% python3 -q
>>> import numpy as np
>>> import numpy.linalg as la
>>> np.set_printoptions(suppress=True, linewidth=100)
>>> def rnd(a):
...     return np.round(a, 2) + 0
... 
>>> arr = np.arange(20).reshape(5, 4) + -1
>>> arr
array([[-1,  0,  1,  2],
       [ 3,  4,  5,  6],
       [ 7,  8,  9, 10],
       [11, 12, 13, 14],
       [15, 16, 17, 18]])
>>> # rows and columns are dependent
>>> x = np.array([5, 3, 2, 1])
>>> arr @ np.eye(4)[0]
array([-1.,  3.,  7., 11., 15.])
>>> arr @ np.ones(4)
array([ 2., 18., 34., 50., 66.])
>>> np.einsum("ij,j->i", arr, x)
array([ -1,  43,  87, 131, 175])
>>> arr @ (2 * x)
array([ -2,  86, 174, 262, 350])
>>> arr * x
array([[-5,  0,  2,  2],
       [15, 12, 10,  6],
       [35, 24, 18, 10],
       [55, 36, 26, 14],
       [75, 48, 34, 18]])
>>> arr @ x
array([ -1,  43,  87, 131, 175])
>>> la.norm(arr @ x) <= la.norm(arr, 2) * la.norm(x) + 1e-9
np.True_
>>> np.sign((arr @ x).round(6))
array([-1,  1,  1,  1,  1])
>>> (arr @ x).argmax()
np.int64(4)
>>> arr.mean(axis=0)
array([ 7.,  8.,  9., 10.])
>>> arr[5]
Traceback (most recent call last):
  File "<python-input-18>", line 1, in <module>
    arr[5]
    ~~~^^^
IndexError: index 5 is out of bounds for axis 0 with size 5
>>> np.count_nonzero(arr)
np.int64(19)
>>> r0 = np.array([0, 0])
>>> np.array([np.convolve(row, r0, "same") for row in arr])
array([[0, 0, 0, 0],
       [0, 0, 0, 0],
       [0, 0, 0, 0],
       [0, 0, 0, 0],
       [0, 0, 0, 0]])
>>> X = np.load("w.npy")
>>> X
array([[-5.95, -6.  , -2.  , -2.  , -1.  ],
       [-8.  , -2.95,  2.  , -3.  ,  2.  ],
       [-8.  , -4.  ,  4.05, -4.  , -7.  ],
       [ 7.  , -6.  ,  8.  , -0.95, -5.  ],
       [-6.  , -6.  , -2.  , -2.  , -0.95]])
>>> U, sv, Vh = la.svd(X)
>>> np.argmax(sv[:-1] / (sv[1:] + 1e-6)) + 1
np.int64(4)
>>> rnd(sv)
array([18.3 , 13.95,  6.12,  4.54,  0.01])
>>> M2 = U[:, :4] @ np.diag(sv[:4]) @ Vh[:4]
>>> rnd(np.abs(X - M2).max())
np.float64(0.01)
>>> J = np.load("run18.npy")
>>> J
array([[-3, -1, -4,  2],
       [ 2,  1,  0, -1],
       [-2, -3, -1, -3],
       [ 2,  1,  0, -1],
       [ 0, -4,  0, -4],
       [ 4, -4,  2,  1]])
>>> # rows 1 and 3 are equal
>>> P = J @ la.solve(J.T @ J, J.T)
>>> la.matrix_rank(np.eye(6) - P)
np.int64(2)
>>> F = np.loadtxt("dump.csv", delimiter=",")
>>> rnd(F)
array([[ 0.01, -0.06,  0.03,  0.01,  0.06],
       [-0.06,  0.5 , -0.24, -0.04, -0.43],
       [ 0.03, -0.24,  0.11,  0.02,  0.21],
       [ 0.01, -0.04,  0.02,  0.  ,  0.04],
       [ 0.06, -0.43,  0.21,  0.04,  0.38]])
>>> U, sv, Vh = la.svd(F)
>>> evecs = Vh[:(sv > 1e-8).sum()]
>>> rng = np.random.default_rng(517645)
>>> x = F[3] + 5 * F[2] + rng.integers(2) * np.eye(5)[2]
>>> rnd(x)
array([ 0.16, -1.23,  1.59,  0.11,  1.07])
>>> rnd(la.norm(x - evecs.T @ evecs @ x))
np.float64(0.94)
>>> feats = np.load("sample8.npy")
>>> feats
array([[0, 0, 2, 0, 0],
       [0, 0, 0, 2, 0],
       [0, 0, 0, 0, 0],
       [0, 2, 0, 0, 0],
       [0, 0, 0, 0, 2]])
>>> # rows and columns are dependent
>>> (la.matrix_power((feats != 0) + (feats.T != 0) + np.eye(5), 5) > 0).astype(int)
array([[1, 0, 1, 0, 0],
       [0, 1, 0, 1, 0],
       [1, 0, 1, 0, 0],
       [0, 1, 0, 1, 0],
       [0, 0, 0, 0, 1]])
>>> feats @ feats
array([[0, 0, 0, 0, 0],
       [0, 4, 0, 0, 0],
       [0, 0, 0, 0, 0],
       [0, 0, 0, 4, 0],
       [0, 0, 0, 0, 4]])
>>> (feats != 0).astype(int)
array([[0, 0, 1, 0, 0],
       [0, 0, 0, 1, 0],
       [0, 0, 0, 0, 0],
       [0, 1, 0, 0, 0],
       [0, 0, 0, 0, 1]])
>>> np.flatnonzero(la.matrix_power((feats != 0) + (feats.T != 0) + np.eye(5), 5)[0])
array([0, 2])
>>> rnd(la.det(feats))
np.float64(0.0)
>>> M2 = np.array([[3, 5, 2, 1],
...     [4, 0, 4, 0],
...     [3, 3, 1, 1],
...     [5, 3, 5, 1],
...     [2, 1, 5, 5],
...     [2, 5, 3, 0]])
>>> cent = np.array([[-2, 3, -2, 1, 0],
...     [-2, 0, 3, 0, 2],
...     [3, -2, 1, 0, 3],
...     [-2, -3, 3, 2, 0]])
>>> W0 = M2 @ cent
>>> W0
array([[-12,   2,  14,   5,  16],
       [  4,   4,  -4,   4,  12],
       [-11,   4,   7,   5,   9],
       [ -3,   2,   7,   7,  21],
       [ -1, -19,  19,  12,  17],
       [ -5,   0,  14,   2,  19]])
>>> # looks like rank 4
>>> U, sv, Vh = la.svd(W0, full_matrices=False)
>>> np.abs(U[:, 0]).round(6).argmax()
np.int64(4)
>>> rnd(sv / sv[0])
array([1.  , 0.42, 0.3 , 0.13, 0.  ])
>>> U.shape, sv.shape, Vh.shape
((6, 5), (5,), (5, 5))
>>> rnd(sv)
array([51.58, 21.78, 15.53,  6.56,  0.  ])
>>> mat = np.load("block6.npy")
>>> mat
array([[0, 0, 1],
       [0, 0, 1],
       [1, 1, 0]])
>>> r = la.matrix_rank(mat)
>>> r
np.int64(2)
>>> N = la.svd(mat)[2][r:].T
>>> la.matrix_rank(mat.T @ mat), la.matrix_rank(mat @ mat.T)
(np.int64(2), np.int64(2))
>>> mat @ N
array([[0.],
       [0.],
       [0.]])
>>> [int(la.matrix_rank(np.delete(mat, i, axis=0))) for i in range(3)]
[2, 2, 1]
>>> [int(la.matrix_rank(mat[:i])) for i in range(1, len(mat) + 1)]
[1, 1, 2]
>>> N.shape
(3, 1)
>>> [int(la.matrix_rank(mat[:, :j + 1])) for j in range(3)]
[1, 1, 2]
>>> np.allclose(mat @ N, 0)
True
>>> mat @ mat
array([[1, 1, 0],
       [1, 1, 0],
       [0, 0, 2]])
>>> L = np.diag(mat.sum(axis=1)) - mat
>>> L
array([[ 1,  0, -1],
       [ 0,  1, -1],
       [-1, -1,  2]])
>>> L @ np.ones(3)
array([0., 0., 0.])
>>> round(la.det(L[1:, 1:]))
1
>>> A = np.load("out9.npy")
>>> A
array([[-0.01,  4.45,  0.06,  4.32,  2.59],
       [ 0.05, -1.91,  0.  , -2.05, -1.24],
       [ 0.02,  0.71, -0.06,  0.92,  0.52],
       [ 0.02,  0.54,  0.07,  0.6 ,  0.36],
       [-0.01, -0.39,  0.01, -0.38, -0.18],
       [-0.01, -3.37,  0.01, -3.43, -2.  ],
       [-0.04,  3.66, -0.01,  3.65,  2.19],
       [ 0.06,  3.58, -0.03,  3.45,  2.16],
       [ 0.02, -4.73, -0.01, -4.64, -2.78],
       [ 0.  , -2.84, -0.09, -2.75, -1.62],
       [ 0.  , -3.14,  0.05, -3.02, -1.89],
       [-0.02, -0.87, -0.02, -1.03, -0.54],
       [-0.04,  2.48,  0.03,  2.49,  1.47],
       [ 0.06, -4.97, -0.04, -4.96, -3.07]])
>>> cen = (A - A.mean(axis=0)) / A.std(axis=0)
>>> np.argwhere(np.abs(cen) > 2)
array([[9, 2]])
>>> beta = la.lstsq(np.delete(cen, 0, axis=1), cen[:, 0])[0]
>>> rnd(beta)
array([  8.94,  -0.3 ,   1.17, -10.35])
>>> rnd(1 - np.var(cen[:, 0] - np.delete(cen, 0, axis=1) @ beta))
np.float64(0.22)
